$ ipython --no-banner

In [1]: import numpy as np

In [2]: import numpy.linalg as la

In [3]: np.set_printoptions(precision=2, suppress=True, linewidth=100)

In [4]: rnd = lambda a: np.round(a, 2) + 0

In [5]: W0 = 4 * np.eye(7) + np.ones((7, 7))

In [6]: print(W0)
[[5. 1. 1. 1. 1. 1. 1.]
 [1. 5. 1. 1. 1. 1. 1.]
 [1. 1. 5. 1. 1. 1. 1.]
 [1. 1. 1. 5. 1. 1. 1.]
 [1. 1. 1. 1. 5. 1. 1.]
 [1. 1. 1. 1. 1. 5. 1.]
 [1. 1. 1. 1. 1. 1. 5.]]

In [7]: vals, V = la.eigh(W0)

In [8]: print(rnd(V.T @ W0 @ V))
[[ 4.  0.  0.  0.  0.  0.  0.]
 [ 0.  4.  0.  0.  0.  0.  0.]
 [ 0.  0.  4.  0.  0.  0.  0.]
 [ 0.  0.  0.  4.  0.  0.  0.]
 [ 0.  0.  0.  0.  4.  0.  0.]
 [ 0.  0.  0.  0.  0.  4.  0.]
 [ 0.  0.  0.  0.  0.  0. 11.]]

In [9]: print(rnd(vals))
[ 4.  4.  4.  4.  4.  4. 11.]

In [10]: print(rnd(np.abs(V[:, -1])))
[0.38 0.38 0.38 0.38 0.38 0.38 0.38]

In [11]: print((vals > 1e-8).sum(), (vals < -1e-8).sum())
7 0

In [12]: out = W0 / np.sqrt((W0 ** 2).mean(axis=1, keepdims=True))

In [13]: print(la.matrix_rank(out) == la.matrix_rank(W0))
True

In [14]: print(np.fft.fft(W0[0]))
[11.+0.j  4.+0.j  4.+0.j  4.+0.j  4.+0.j  4.+0.j  4.+0.j]

In [15]: print(np.allclose(W0 @ W0.T, W0.T @ W0))
True

In [16]: print(W0 @ (-1.0) ** np.arange(7))
[ 5. -3.  5. -3.  5. -3.  5.]

In [17]: print(W0 @ np.ones(7))
[11. 11. 11. 11. 11. 11. 11.]

In [18]: u = np.array([0, 3, 4, 4, 1, -1, -4])

In [19]: out = W0 + np.outer(u, np.eye(7)[6])

In [20]: print(out)
[[5. 1. 1. 1. 1. 1. 1.]
 [1. 5. 1. 1. 1. 1. 4.]
 [1. 1. 5. 1. 1. 1. 5.]
 [1. 1. 1. 5. 1. 1. 5.]
 [1. 1. 1. 1. 5. 1. 2.]
 [1. 1. 1. 1. 1. 5. 0.]
 [1. 1. 1. 1. 1. 1. 1.]]

In [21]: print(la.matrix_rank(la.inv(out) - la.inv(W0), tol=1e-8))
1

In [22]: x0 = np.ones(7)

In [23]: for _ in range(3):
    ...:     x0 = W0 @ x0
    ...:     x0 /= la.norm(x0)
    ...:     print(round(x0 @ W0 @ x0, 2))
    ...: 
11.0
11.0
11.0

In [24]: print(rnd(la.eigvalsh(W0)[-1]))
11.0
